>>> import numpy as np
>>> np.set_printoptions(suppress=True, linewidth=100)
>>> X = np.load("dump.npy")
>>> print(X)
[[ 19.55  12.91  -6.16   3.73 -19.66   5.06]
 [ 12.7    6.23  -7.4   -2.62  -5.88   4.24]
 [ 22.87  14.06  -9.44   1.04 -18.37   7.  ]
 [ 22.83  13.76  -8.43   2.18 -20.74   7.25]
 [ 18.4    9.22  -8.58  -0.58 -12.46   5.77]
 [ 10.74   7.74  -4.22   1.85 -11.04   3.38]
 [ 23.31  14.63  -8.02   2.47 -19.87   6.69]
 [  5.71   1.97  -3.81  -3.2   -1.08   2.6 ]
 [ 19.91  11.48  -7.92   0.91 -15.75   5.62]
 [ 17.29  10.54  -7.79  -0.16 -13.78   4.85]
 [  6.65   1.7   -4.81  -3.25  -0.79   1.94]
 [  1.06   0.13  -1.3    0.09  -0.4   -0.19]
 [  4.69   1.6   -2.7   -2.25  -1.34   1.47]
 [ 12.83   8.5   -3.77   2.14 -12.97   3.71]
 [  7.64   4.62  -3.13   0.84  -6.3    2.12]
 [ 18.25   9.71  -8.18  -0.58 -12.08   5.97]
 [  7.93   2.84  -5.72  -3.52  -1.26   2.04]
 [ 18.2   11.45  -6.88   1.3  -15.99   5.8 ]
 [ 17.46   9.92  -8.41  -0.88 -11.86   6.14]
 [ 12.33   7.9   -4.71   1.12 -11.34   3.63]
 [ 17.26  11.37  -5.32   3.07 -17.51   5.25]
 [ 17.26  11.59  -4.34   4.3  -19.48   4.73]]
>>> dist = np.linalg.norm(X[:, None] - X[None], axis=-1)
>>> print(np.unravel_index(dist.round(6).argmax(), dist.shape))
(np.int64(3), np.int64(11))
>>> print(dist.shape)
(22, 22)
>>> print((dist + 1e9 * np.eye(22)).round(6).argmin(axis=1))
[21 19  6  6 15 19  3 10 17 15  7 12  7 19  5  4 10  8 15  5 21 20]
>>> print(np.linalg.matrix_rank(X))
6
>>> print(np.count_nonzero(X))
132
>>> print(np.unravel_index(np.abs(X).argmax(), X.shape))
(np.int64(6), np.int64(0))
>>> B = np.c_[X[:, :2] @ np.array([[3, 0], [2, 0]]), np.array([0, 2, 3, 9, 2, 7, 9, 4, 0, 2, 1, 7, 9, 7, 9, 1, 3, 7, 0, 3, 2, 9])]
>>> print(B.round(2))
[[84.47  0.    0.  ]
 [50.56  0.    2.  ]
 [96.73  0.    3.  ]
 [96.01  0.    9.  ]
 [73.64  0.    2.  ]
 [47.7   0.    7.  ]
 [99.19  0.    9.  ]
 [21.07  0.    4.  ]
 [82.69  0.    0.  ]
 [72.95  0.    2.  ]
 [23.35  0.    1.  ]
 [ 3.44  0.    7.  ]
 [17.27  0.    9.  ]
 [55.49  0.    7.  ]
 [32.16  0.    9.  ]
 [74.17  0.    1.  ]
 [29.47  0.    3.  ]
 [77.5   0.    7.  ]
 [72.22  0.    0.  ]
 [52.79  0.    3.  ]
 [74.52  0.    2.  ]
 [74.96  0.    9.  ]]
>>> print(np.round(np.linalg.lstsq(X, B[:, 0])[0], 2) + 0)
[3. 2. 0. 0. 0. 0.]
>>> print(np.linalg.matrix_rank(B))
2
